$ python -q
>>> import numpy as np
>>> np.set_printoptions(precision=2, suppress=True, linewidth=120, sign=" ")
>>> A = np.loadtxt("m.csv", delimiter=",")
>>> print(A)
[[ 2.  1.  0.]
 [ 0.  2.  1.]
 [ 0.  0.  2.]]
>>> proj = np.triu(np.array([[0, -3, 1], [-2, 2, -3], [2, -2, 2]]), 1) + np.eye(3)
>>> M2 = proj @ A @ np.linalg.inv(proj)
>>> M2
array([[ 2.,  1.,  0.],
       [ 0.,  2.,  1.],
       [ 0.,  0.,  2.]])
>>> print(np.trace(M2), np.trace(A))
6.0 6.0
>>> np.linalg.matrix_rank(M2)
np.int64(3)
>>> np.round(np.linalg.det(M2), 2)
np.float64(8.0)
>>> np.poly(M2)
array([ 1., -6., 12., -8.])
>>> np.prod(np.diag(A)), np.round(np.linalg.det(A), 2)
(np.float64(8.0), np.float64(8.0))
>>> np.sort(np.linalg.eigvals(A))
array([ 2.,  2.,  2.])
>>> [int(np.linalg.matrix_rank(np.linalg.matrix_power(A, p))) for p in range(1, 4)]
[3, 3, 3]
>>> A @ A
array([[ 4.,  4.,  1.],
       [ 0.,  4.,  4.],
       [ 0.,  0.,  4.]])
>>> r0, v = A[2], A[1]
>>> r0 @ v
np.float64(2.0)
>>> pr = (r0 @ v) / (r0 @ r0) * r0
>>> (v - pr) @ r0
np.float64(0.0)
>>> round(np.linalg.norm(r0 + v) ** 2 + np.linalg.norm(r0 - v) ** 2, 2)
np.float64(18.0)
>>> x = np.array([0, 0, 0])
>>> h1 = np.maximum(A @ x, 0)
>>> h1
array([ 0.,  0.,  0.])
>>> A.T @ h1
array([ 0.,  0.,  0.])
>>> np.tanh(A @ x)
array([ 0.,  0.,  0.])
>>> A * (h1 > 1e-9)[:, None]
array([[ 0.,  0.,  0.],
       [ 0.,  0.,  0.],
       [ 0.,  0.,  0.]])
>>> np.maximum(A @ x, 0) - np.maximum(-A @ x, 0)
array([ 0.,  0.,  0.])
>>> np.maximum(A @ (3 * x), 0)
array([ 0.,  0.,  0.])
>>> print(np.flatnonzero(h1 > 1e-9))
[]
>>> M2 = np.array([[-1]])
>>> cent = np.array([[5, 6], [-5, 6]])
>>> arr = np.block([[M2, np.zeros((1, 2))], [np.zeros((2, 1)), cent]])
>>> arr
array([[-1.,  0.,  0.],
       [ 0.,  5.,  6.],
       [ 0., -5.,  6.]])
>>> np.round(np.linalg.det(2 * arr), 2), np.round(np.linalg.det(arr), 2)
(np.float64(-480.0), np.float64(-60.0))
>>> round(np.linalg.eigvals(arr).sum().real, 2)
np.float64(10.0)
>>> np.poly(arr)
array([  1., -10.,  49.,  60.])
>>> np.round(np.linalg.det(arr[::-1]), 2)
np.float64(60.0)
>>> np.kron(np.eye(2, dtype=int), arr)
array([[-1.,  0.,  0., -0.,  0.,  0.],
       [ 0.,  5.,  6.,  0.,  0.,  0.],
       [ 0., -5.,  6.,  0., -0.,  0.],
       [-0.,  0.,  0., -1.,  0.,  0.],
       [ 0.,  0.,  0.,  0.,  5.,  6.],
       [ 0., -0.,  0.,  0., -5.,  6.]])
